$ ipython --no-banner

In [1]: import numpy as np

In [2]: np.set_printoptions(suppress=True, linewidth=160)

In [3]: rd = lambda a: np.round(a, 3) + 0

In [4]: K = np.load("mat.npy")

In [5]: K
Out[5]: 
array([[ 0.,  0.,  0., -3.],
       [ 0.,  0.,  0.,  5.],
       [ 0.,  0.,  0., -7.],
       [-3.,  5., -7.,  0.]])

In [6]: rng = np.random.default_rng(399903)

In [7]: idx = rng.permutation(4)

In [8]: idx
Out[8]: array([1, 2, 0, 3])

In [9]: B = K[idx][:, idx]

In [10]: rd(np.linalg.det(B)), rd(np.linalg.det(K[idx]))
Out[10]: (np.float64(0.0), np.float64(0.0))

In [11]: np.diag(B)
Out[11]: array([0., 0., 0., 0.])

In [12]: B
Out[12]: 
array([[ 0.,  0.,  0.,  5.],
       [ 0.,  0.,  0., -7.],
       [ 0.,  0.,  0., -3.],
       [ 5., -7., -3.,  0.]])

In [13]: np.trace(B)
Out[13]: np.float64(0.0)

In [14]: np.linalg.matrix_rank(K, rtol=0.1)
Out[14]: np.int64(2)

In [15]: np.argsort(-np.linalg.norm(K, axis=0).round(6), kind="stable")[:3]
Out[15]: array([3, 2, 1])

In [16]: rd(np.linalg.norm(K, 2) / np.linalg.norm(K))
Out[16]: np.float64(0.707)

In [17]: [round(float(x), 3) for x in np.linalg.svd(K, compute_uv=False)[:3]]
Out[17]: [9.11, 9.11, 0.0]

In [18]: feats = np.triu(rng.random((3, 3)) < 0.8, 1).astype(int)

In [19]: feats = feats + feats.T

In [20]: feats
Out[20]: 
array([[0, 1, 1],
       [1, 0, 1],
       [1, 1, 0]])

In [21]: [round(float(np.linalg.det(feats[:i, :i])), 2) + 0 for i in range(1, 4)]
Out[21]: [0.0, -1.0, 2.0]

In [22]: rd(np.linalg.eigvalsh(feats).min())
Out[22]: np.float64(-1.0)

In [23]: (feats @ feats)[0]
Out[23]: array([2, 1, 1])

In [24]: np.sort(np.abs(np.fft.fft(feats[0]))), rd(np.sort(np.linalg.svd(feats, compute_uv=False)))
Out[24]: (array([1., 1., 2.]), array([1., 1., 2.]))

In [25]: np.fft.fft(feats[0])
Out[25]: array([ 2.+0.j, -1.+0.j, -1.+0.j])

In [26]: np.argwhere(np.triu(feats))
Out[26]: 
array([[0, 1],
       [0, 2],
       [1, 2]])

In [27]: feats.sum(axis=0)
Out[27]: array([2, 2, 2])

In [28]: feats @ feats
Out[28]: 
array([[2, 1, 1],
       [1, 2, 1],
       [1, 1, 2]])

In [29]: np.trace(feats @ feats @ feats) // 6
Out[29]: np.int64(1)

In [30]: Lm = np.diag(feats.sum(axis=1)) - feats

In [31]: Lm
Out[31]: 
array([[ 2, -1, -1],
       [-1,  2, -1],
       [-1, -1,  2]])

In [32]: rd(np.linalg.eigvalsh(Lm))
Out[32]: array([0., 3., 3.])
